In [1]: import numpy as np

In [2]: import numpy.linalg as la

In [3]: np.set_printoptions(precision=1, suppress=True, linewidth=120, sign=" ")

In [4]: A2 = np.array([[4, 5, 8], [9, 2, 0], [1, 5, 7]])

In [5]: A2[-1] = A2[0]

In [6]: F = A2 + 0.3 * np.eye(3)

In [7]: F
Out[7]: 
array([[ 4.3,  5. ,  8. ],
       [ 9. ,  2.3,  0. ],
       [ 4. ,  5. ,  8.3]])

In [8]: evals, evecs = la.eig(F)

In [9]: np.sort(la.eigvals(F @ F))
Out[9]: array([   0.1,    1.1,  245.4])

In [10]: A = np.loadtxt("x.csv", delimiter=",")

In [11]: A
Out[11]: 
array([[-4.,  5.],
       [-4., -4.]])

In [12]: P = np.triu(np.array([[-1, 2], [5, 7]]), 1) + np.eye(2)

In [13]: A2 = P @ A @ la.inv(P)

In [14]: P @ A - A @ P
Out[14]: 
array([[-8.,  0.],
       [ 0.,  8.]])

In [15]: round(la.det(A2), 1)
Out[15]: np.float64(36.0)

In [16]: np.trace(A2), np.trace(A)
Out[16]: (np.float64(-8.0), np.float64(-8.0))

In [17]: np.poly(A2)
Out[17]: array([  1.,   8.,  36.])

In [18]: f = np.array([1, 4])

In [19]: np.convolve(A[1], f)
Out[19]: array([ -4., -20., -16.])

In [20]: np.polyval(f, A[1])
Out[20]: array([ 0.,  0.])

In [21]: rng = np.random.default_rng(931)

In [22]: labels = rng.permutation(2)

In [23]: labels
Out[23]: array([ 0,  1])

In [24]: A2 = A[labels][:, labels]

In [25]: round(float(la.det(A2)), 1), np.round(la.det(A[labels]), 1)
Out[25]: (36.0, np.float64(36.0))

In [26]: np.trace(A2)
Out[26]: np.float64(-8.0)

In [27]: np.allclose(A2, A)
Out[27]: True

In [28]: A2 = np.array([[1], [1]])

In [29]: J = np.block([[np.zeros((2, 2)), A2], [A2.T, np.zeros((1, 1))]])

In [30]: J
Out[30]: 
array([[ 0.,  0.,  1.],
       [ 0.,  0.,  1.],
       [ 1.,  1.,  0.]])

In [31]: (J + J.T) / 2
Out[31]: 
array([[ 0.,  0.,  1.],
       [ 0.,  0.,  1.],
       [ 1.,  1.,  0.]])

In [32]: la.matrix_power(J, 3)
Out[32]: 
array([[ 0.,  0.,  2.],
       [ 0.,  0.,  2.],
       [ 2.,  2.,  0.]])

In [33]: J.inv()
AttributeError: 'numpy.ndarray' object has no attribute 'inv'


In [34]: np.round(la.det(J), 1)
Out[34]: np.float64(0.0)

In [35]: J @ J
Out[35]: 
array([[ 1.,  1.,  0.],
       [ 1.,  1.,  0.],
       [ 0.,  0.,  2.]])

In [36]: np.allclose(J @ J.T, J.T @ J)
Out[36]: True

In [37]: (J - J.T) / 2
Out[37]: 
array([[ 0.,  0.,  0.],
       [ 0.,  0.,  0.],
       [ 0.,  0.,  0.]])

In [38]: la.determinant(J)
AttributeError: module 'numpy.linalg' has no attribute 'determinant'


In [39]: np.trace(J)
Out[39]: np.float64(0.0)

In [40]: Uu, sigma, vt = la.svd(J)

In [41]: sigma
Out[41]: array([ 1.4,  1.4, -0. ])

In [42]: np.argmax(sigma[:-1] / (sigma[1:] + 1e-6)) + 1
Out[42]: np.int64(2)

In [43]: A2 = Uu[:, :2] @ np.diag(sigma[:2]) @ vt[:2]

In [44]: np.round(la.norm(J - A2, 2), 1), sigma[2]
Out[44]: (np.float64(0.0), np.float64(-0.0))

In [45]: np.allclose(J[:-1].T @ la.lstsq(J[:-1].T, J[-1])[0], J[-1])
Out[45]: False

In [46]: la.inv(J)
LinAlgError: Singular matrix


In [47]: J @ la.pinv(J) @ J
Out[47]: 
array([[ 0.,  0.,  1.],
       [ 0.,  0.,  1.],
       [ 1.,  1.,  0.]])

In [48]: np.abs(np.diag(la.qr(J)[1])) > 1e-9
Out[48]: array([ True, False,  True])

In [49]: la.lstsq(J[:-1].T, J[-1])[2]
Out[49]: np.int32(1)

In [50]: r = la.matrix_rank(J)

In [51]: r
Out[51]: np.int64(2)

In [52]: null = la.svd(J)[2][r:].T

In [53]: null @ null.T
Out[53]: 
array([[ 0.5, -0.5,  0. ],
       [-0.5,  0.5,  0. ],
       [ 0. ,  0. ,  0. ]])

In [54]: J @ null
Out[54]: 
array([[ 0.],
       [ 0.],
       [ 0.]])

In [55]: [int(la.matrix_rank(np.delete(J, i, axis=0))) for i in range(3)]
Out[55]: [2, 2, 1]

In [56]: np.allclose(J @ null, 0)
Out[56]: True

In [57]: null.shape
Out[57]: (3, 1)
